>>> import numpy as np
>>> import numpy.linalg as la
>>> np.set_printoptions(precision=2, suppress=True, linewidth=160, floatmode="fixed")
>>> rd = lambda a: np.round(a, 2) + 0
>>> A2 = np.array([[-1, 0, 2], [0, -3, -2], [3, 1, 2]])
>>> data = A2 - A2.T
>>> print(data)
[[ 0  0 -1]
 [ 0  0 -3]
 [ 1  3  0]]
>>> # rank 2
>>> print(rd(la.det(data.T)))
0.0
>>> print(la.matrix_rank(data, rtol=0.1))
2
>>> print(np.allclose(data @ data.T, data.T @ data))
True
>>> print((data - data.T) / 2)
[[ 0.00  0.00 -1.00]
 [ 0.00  0.00 -3.00]
 [ 1.00  3.00  0.00]]
>>> print(rd(np.abs(la.eigvals(data)).max()))
3.16
>>> print((data + data.T) / 2)
[[0.00 0.00 0.00]
 [0.00 0.00 0.00]
 [0.00 0.00 0.00]]
>>> print(rd(la.det(data)))
0.0
>>> print(data @ data)
[[ -1  -3   0]
 [ -3  -9   0]
 [  0   0 -10]]
>>> proj = np.triu(np.array([[-5, 3, -1], [5, -1, -5], [5, -5, 5]]), 1) + np.eye(3)
>>> A2 = proj @ data @ la.inv(proj)
>>> print(np.trace(A2), np.trace(data))
0.0 0
>>> print(A2)
[[ -1.00   0.00 -11.00]
 [ -5.00   0.00  -8.00]
 [  1.00   0.00   1.00]]
>>> print(proj @ data - data @ proj)
[[ -1.00  -3.00  -9.00]
 [ -5.00 -15.00   0.00]
 [  0.00  -3.00  16.00]]
>>> print(la.matrix_rank(A2))
2
>>> print(rd(np.poly(A2)))
[ 1.00  0.00 10.00  0.00]
>>> left, sig, VT = la.svd(data, full_matrices=False)
>>> print(np.cumsum(sig ** 2) / np.sum(sig ** 2))
[0.50 1.00 1.00]
>>> print(rd(left.T @ left))
[[1.00 0.00 0.00]
 [0.00 1.00 0.00]
 [0.00 0.00 1.00]]
>>> K = np.load("case4.npy")
>>> print(K)
[[ -0.50  -2.07  -0.80]
 [  0.40   1.70   0.50]
 [  0.30   0.75   0.60]
 [  1.00   3.95   0.30]
 [  0.40   1.85  -0.50]
 [ -1.10  -4.35   0.50]
 [  1.60   6.46  -0.10]
 [  0.00   0.16  -0.80]
 [ -0.20  -0.63   1.30]
 [  0.20   0.65  -0.20]
 [  0.60   2.53   0.00]
 [ -0.50  -1.95   0.80]
 [ -1.20  -4.48  -0.80]
 [  0.20   1.22   0.80]
 [  0.50   2.34   1.40]
 [ -0.10  -0.46   1.50]
 [  0.80   3.20   0.20]
 [  0.00  -0.16   1.30]
 [ -0.50  -1.93  -0.40]
 [ -1.80  -6.77   0.50]
 [  0.40   2.07  -0.40]
 [  0.20   0.74   0.40]
 [  0.90   3.07   1.50]
 [  0.90   3.15  -1.80]
 [  0.90   3.99  -0.10]
 [  1.90   7.09   0.60]
 [  2.80  11.34   1.30]
 [ -2.70 -11.07  -2.10]]
>>> # column 1 dominates
>>> u, r1 = K[19], K[4]
>>> print(rd(u @ u))
49.32
>>> p = (u @ r1) / (u @ u) * u
>>> print(rd((r1 - p) @ u))
0.0
>>> print(rd(la.norm(u + r1) ** 2 + la.norm(u - r1) ** 2))
106.31
>>> print(rd(la.norm(K, 1)), rd(la.norm(K, np.inf)))
90.13 15.87
>>> print(rd(la.norm(K) ** 2 / la.norm(K, 2) ** 2))
1.04
>>> print(rd(la.norm(K[13] - K[24])))
3.0
>>> print(la.norm(K, axis=1).argmax())
26
>>> print(rd(la.norm(K, "nuc")))
28.7
>>> print(rd(K[13] @ K[24]))
4.97
>>> idx = K[:, 2] > np.median(K[:, 2])
>>> u = K[idx].mean(axis=0) - K[~idx].mean(axis=0)
>>> print(rd(u))
[0.11 0.39 1.46]
>>> print(np.argsort(-np.abs(u).round(6), kind="stable"))
[2 1 0]
>>> W2 = K[[6, 9]].astype(float)
>>> for _ in range(4):
...     idx = la.norm(K[:, None] - W2, axis=-1).argmin(axis=1)
...     W2 = np.array([K[idx == j].mean(axis=0) for j in range(2)])
... 
>>> print(idx)
[1 0 1 0 0 1 0 1 1 1 0 1 1 1 0 1 0 1 1 1 0 1 0 0 0 0 0 1]
>>> print(np.abs(W2[1] - W2[0]).argmax())
1
>>> print(np.bincount(idx))
[13 15]
>>> left, sig, VT = la.svd(K)
>>> print(rd(sig))
[23.75  4.60  0.36]
>>> A2 = left[:, :2] @ np.diag(sig[:2]) @ VT[:2]
>>> print(la.matrix_rank(K, rtol=0.05))
2
>>> print(rd(np.abs(K - A2).max()))
0.13
>>> print(la.matrix_rank(A2))
2
>>> feats = np.load("arr.npy")
>>> print(rd(feats))
[[ 1.12  3.67 -5.00  2.45  3.36 -0.64 -0.17]
 [ 4.38  5.56  1.08 -4.47  2.63  0.65  1.96]
 [ 4.58  0.25 -2.20  1.39  0.65 -2.42 -0.70]
 [ 9.96  4.17 -3.77 -4.50  0.53 -3.06 -2.45]
 [ 0.43 -0.46  2.64  2.14  1.43 -0.02  2.80]
 [-4.70  3.63  6.38  0.29  4.53  4.32  7.07]
 [ 1.21  1.64  0.24  1.22  2.17 -0.08  1.83]
 [ 3.73  1.05 -0.23  0.26  1.13 -1.28  0.66]
 [ 2.60  2.87  0.81 -1.00  2.16  0.10  1.88]
 [-1.47 -1.25  1.47  4.67  1.82 -0.02  2.73]
 [ 4.03  1.30  2.09 -1.37  0.97 -0.67  1.69]
 [-6.67  0.71  5.48  4.43  4.07  3.57  6.72]
 [-1.54 -1.37  4.12  3.40  1.62  0.66  3.96]
 [ 7.00  0.98 -1.77 -1.04  0.11 -2.81 -1.17]
 [-4.60  6.49  1.25  0.68  5.98  4.06  5.21]
 [-3.37  6.45  5.11 -2.17  5.30  4.66  6.60]
 [ 0.89 -1.77  1.01  3.75  0.86 -1.14  1.62]
 [ 0.38 -1.79  4.90  2.03  0.76  0.06  3.60]
 [ 9.47 -3.03 -1.69  0.48 -2.32 -5.22 -2.75]
 [-3.85  6.92  6.17 -2.79  5.57  5.30  7.35]
 [-1.18  6.14  2.05 -1.75  4.64  2.99  4.38]
 [-2.94  2.56  4.70  0.87  3.62  2.86  5.48]
 [-3.04  5.52  0.35  0.89  5.13  2.91  4.08]
 [ 1.60  4.55  5.40 -4.12  2.86  2.33  4.70]
 [ 2.23  0.57  3.40 -0.29  1.19 -0.01  2.76]
 [-1.07  1.59  8.94 -1.86  2.33  2.98  6.65]]
>>> Xs = feats - feats.mean(axis=0)
>>> left, sig, VT = la.svd(Xs, full_matrices=False)
>>> print(np.searchsorted(np.cumsum(sig ** 2) / (sig ** 2).sum(), 0.9) + 1)
3
>>> print(la.matrix_rank(Xs))
3
>>> print(rd(VT[0] * np.sign(VT[0, np.abs(VT[0]).argmax()])))
[ 0.61 -0.21 -0.41 -0.02 -0.26 -0.40 -0.44]
>>> print(rd((sig ** 2).sum() ** 2 / (sig ** 4).sum()))
1.95
>>> print(np.abs(VT[0]).argmax())
0
